% ipython --no-banner

In [1]: import numpy as np

In [2]: import numpy.linalg as la

In [3]: np.set_printoptions(suppress=True, linewidth=160)

In [4]: def tidy(a):
   ...:     return np.round(a, 2) + 0
   ...: 

In [5]: J = np.loadtxt("w.csv", delimiter=",")

In [6]: J
Out[6]: 
array([[ 1.6,  0.5, -0.7, -1. ],
       [-0.2, -0.6, -1.9,  0. ],
       [-1.1, -0.6,  1.5,  1.7],
       [ 0. ,  0. , -0.1, -2.2],
       [ 1.1, -0.2,  1.7, -1.5],
       [ 0. ,  0.4, -0.8,  0.2],
       [ 0.1,  2.1, -1.1,  0.9],
       [-0.2, -0.4, -0.1, -1.3],
       [ 0.3, -0.8,  1.9,  0. ],
       [ 4. , 12. ,  9. ,  2. ],
       [-0.6,  0.6, -1.3,  1.6],
       [-0.6, -0.3,  0.7, -0.1],
       [-0.2,  0. ,  1.5, -0.1],
       [ 0.8, -0.6, -0.8, -1.5],
       [-2.3, -0.1,  1.3, -1.8],
       [ 0.4, -1.2,  0.2,  0.2],
       [-0.9,  0.3, -0.4,  1.3],
       [ 0.2, -0.1,  0. ,  1.3],
       [-1.1,  0.8, -1.7,  0.4],
       [-2.2, -0.4, -0.6,  0.4],
       [ 1.9,  0.3, -0.7,  0.1],
       [ 1.2,  0.6,  0.4, -0.1],
       [ 0.9,  0.7, -0.8, -0.5],
       [-0.3,  0.7,  1.7, -0.2]])

In [7]: # row 9 is much longer than the rest

In [8]: Ac = (J - J.mean(axis=0)) / J.std(axis=0)

In [9]: np.argwhere(np.abs(Ac) > 2)
Out[9]: 
array([[9, 0],
       [9, 1],
       [9, 2]])

In [10]: b = la.lstsq(np.delete(Ac, 3, axis=1), Ac[:, 3])[0]

In [11]: print(tidy(1 - np.var(Ac[:, 3] - np.delete(Ac, 3, axis=1) @ b)))
0.23

In [12]: x0 = np.array([-2, 4, 4, -5])

In [13]: rhs = J @ x0

In [14]: tidy(la.pinv(J) @ J)
Out[14]: 
array([[1., 0., 0., 0.],
       [0., 1., 0., 0.],
       [0., 0., 1., 0.],
       [0., 0., 0., 1.]])

In [15]: print(tidy(la.lstsq(J, rhs)[0]))
[-2.  4.  4. -5.]

In [16]: rng = np.random.default_rng(9300)

In [17]: rhs = rhs + 0.1 * rng.normal(size=24)

In [18]: tidy(rhs)
Out[18]: 
array([ 0.93, -9.58, -2.74, 10.67, 11.31, -2.48, -0.79,  4.87,  3.93, 65.92, -9.64,  3.43,  6.89,  0.21, 18.44, -5.82, -4.98, -7.18, -3.3 , -1.66, -5.95,
        2.19,  0.29, 11.08])

In [19]: b, *_ = la.lstsq(J, rhs)

In [20]: tidy(J.T @ (rhs - J @ b))
Out[20]: array([0., 0., 0., 0.])

In [21]: print([round(float(la.norm(la.solve(J.T @ J + lam * np.eye(4), J.T @ rhs))), 2) for lam in (0, 1, 10, 100)])
[7.81, 7.53, 6.0, 3.27]

In [22]: b.round()
Out[22]: array([-2.,  4.,  4., -5.])

In [23]: tidy(la.norm(rhs - J @ b))
Out[23]: np.float64(0.38)

In [24]: mat = np.loadtxt("mat.csv", delimiter=",")

In [25]: mat
Out[25]: 
array([[ 3., -2.,  1.,  3.],
       [ 5.,  4.,  3.,  2.],
       [ 0.,  0.,  2.,  0.],
       [ 0.,  0.,  2.,  3.]])

In [26]: C2 = mat.T @ mat

In [27]: print(tidy(la.eigvalsh(C2)[::-1]))
[66.15 18.83  7.03  1.99]

In [28]: np.diag(C2)
Out[28]: array([34., 20., 18., 22.])

In [29]: (mat @ mat.T).shape
Out[29]: (4, 4)

In [30]: np.trace(C2), (mat ** 2).sum()
Out[30]: (np.float64(94.0), np.float64(94.0))

In [31]: tidy(la.det(mat.T))
Out[31]: np.float64(132.0)

In [32]: tidy(la.det(mat[::-1]))
Out[32]: np.float64(132.0)

In [33]: m1 = np.array([[0.0, 0.0, -1.0, 0.0, 0.0, 0.0],
    ...:     [0.0, 1.0, 0.0, 0.0, 0.0, 0.0],
    ...:     [1.0, 0.0, 0.0, 0.0, 0.0, 0.0],
    ...:     [0.0, 0.0, 0.0, 1.0, 0.0, 0.0],
    ...:     [0.0, 0.0, 0.0, 0.0, 1.0, 0.0],
    ...:     [0.0, 0.0, 0.0, 0.0, 0.0, 1.0]])

In [34]: print(la.matrix_rank(m1))
6

In [35]: feats = np.loadtxt("data.csv", delimiter=",")

In [36]: print(feats)
[[-0.49  1.46  1.5   1.5   1.   -0.5 ]
 [ 1.52 -4.55 -4.56 -4.56 -3.04  1.5 ]
 [ 1.89 -5.64 -5.67 -5.64 -3.8   1.91]
 [-0.11  0.32  0.3   0.29  0.22 -0.1 ]
 [-0.81  2.49  2.44  2.41  1.64 -0.81]
 [ 0.13 -0.39 -0.45 -0.41 -0.29  0.14]
 [-1.53  4.64  4.59  4.6   3.1  -1.55]
 [ 0.16 -0.56 -0.55 -0.52 -0.32  0.19]
 [ 2.05 -6.18 -6.19 -6.17 -4.1   2.05]
 [ 0.2  -0.6  -0.61 -0.57 -0.41  0.18]
 [ 1.05 -3.13 -3.15 -3.1  -2.06  1.03]
 [ 1.43 -4.3  -4.26 -4.31 -2.86  1.43]
 [ 2.44 -7.43 -7.47 -7.47 -4.96  2.49]
 [-1.25  3.74  3.66  3.7   2.45 -1.25]
 [-0.63  1.85  1.85  1.88  1.26 -0.61]
 [ 0.14 -0.47 -0.47 -0.49 -0.32  0.13]
 [ 0.56 -1.6  -1.65 -1.61 -1.09  0.55]
 [ 0.78 -2.41 -2.4  -2.43 -1.63  0.8 ]
 [-1.63  4.83  4.81  4.81  3.22 -1.61]
 [-0.54  1.64  1.62  1.62  1.07 -0.58]
 [-1.03  3.01  3.01  2.98  2.02 -1.01]
 [-0.96  2.94  2.94  2.92  1.97 -0.97]
 [-1.05  3.16  3.18  3.14  2.11 -1.07]
 [ 1.47 -4.41 -4.43 -4.41 -2.92  1.48]
 [ 1.78 -5.42 -5.39 -5.36 -3.6   1.77]
 [-0.31  0.85  0.83  0.84  0.57 -0.26]
 [ 0.14 -0.3  -0.4  -0.32 -0.26  0.15]
 [-0.46  1.37  1.39  1.37  0.89 -0.41]
 [-0.29  0.85  0.85  0.82  0.51 -0.25]
 [ 0.89 -2.59 -2.62 -2.66 -1.74  0.9 ]
 [-0.09  0.34  0.34  0.34  0.23 -0.1 ]
 [-0.04  0.02  0.01  0.03  0.04  0.03]
 [ 0.04 -0.16 -0.18 -0.16 -0.09  0.09]]

In [37]: Ac = (feats - feats.mean(axis=0)) / feats.std(axis=0)

In [38]: np.argwhere(np.abs(Ac) > 2)
Out[38]: 
array([[12,  0],
       [12,  1],
       [12,  2],
       [12,  3],
       [12,  4],
       [12,  5]])

In [39]: tidy(Ac.std(axis=0))
Out[39]: array([1., 1., 1., 1., 1., 1.])

In [40]: b = la.lstsq(np.delete(Ac, 0, axis=1), Ac[:, 0])[0]

In [41]: tidy(1 - np.var(Ac[:, 0] - np.delete(Ac, 0, axis=1) @ b))
Out[41]: np.float64(1.0)

In [42]: tidy(b)
Out[42]: array([-0.08, -0.45, -0.05, -0.38,  0.04])
